In [1]: import numpy as np

In [2]: from numpy import linalg as LA

In [3]: np.set_printoptions(precision=1, suppress=True, linewidth=200, legacy="1.25")

In [4]: rd = lambda a: np.round(a, 1) + 0

In [5]: W0 = np.loadtxt("arr.csv", delimiter=",")

In [6]: W0
Out[6]: 
array([[  6.1, -14.3, -12.6],
       [ 12. ,  -6.9,  14.5],
       [-16. ,  10. ,   6.7],
       [  3.3,   3.7,  19.4],
       [-12.4,  -1. ,  15.6],
       [  9.7,  17.4,  -1. ],
       [ -2.3, -18.8,   6.5],
       [ 10.1, -15.3,  -8. ],
       [ 19.6,  -3.7,   0.9],
       [-15.3,  -1.8,  12.8],
       [-12.1,   1.9, -15.8],
       [ 10. ,  13.4, -11. ],
       [ 11.2,  -6.6,  15.2],
       [-17.4,  -5. ,   8.5],
       [-10.3,  13.9,   9.9],
       [ -2.8, -15.7, -12.1],
       [ 16.5, -11. ,   2.3],
       [ 16.2,   6.8,   9.6],
       [-15.1,   5. , -12.1],
       [  0.5,  17.7,   9.3],
       [ 14.3, -12. ,   7.2],
       [ -7.7,  -3.9,  18. ],
       [  2.1, -14. , -14.1],
       [-12.8,  -3.3, -15. ]])

In [7]: cent = W0[[5, 19]].astype(float)

In [8]: for _ in range(4):
   ...:     z = LA.norm(W0[:, None] - cent, axis=-1).argmin(axis=1)
   ...:     cent = np.array([W0[z == j].mean(axis=0) for j in range(2)])
   ...: 

In [9]: z
Out[9]: array([0, 1, 1, 1, 1, 0, 1, 0, 0, 1, 0, 0, 1, 1, 1, 0, 0, 0, 0, 1, 0, 1, 0, 0])

In [10]: rd(cent)
Out[10]: 
array([[ 4.8, -3.4, -6.3],
       [-4.9,  0.1, 12.4]])
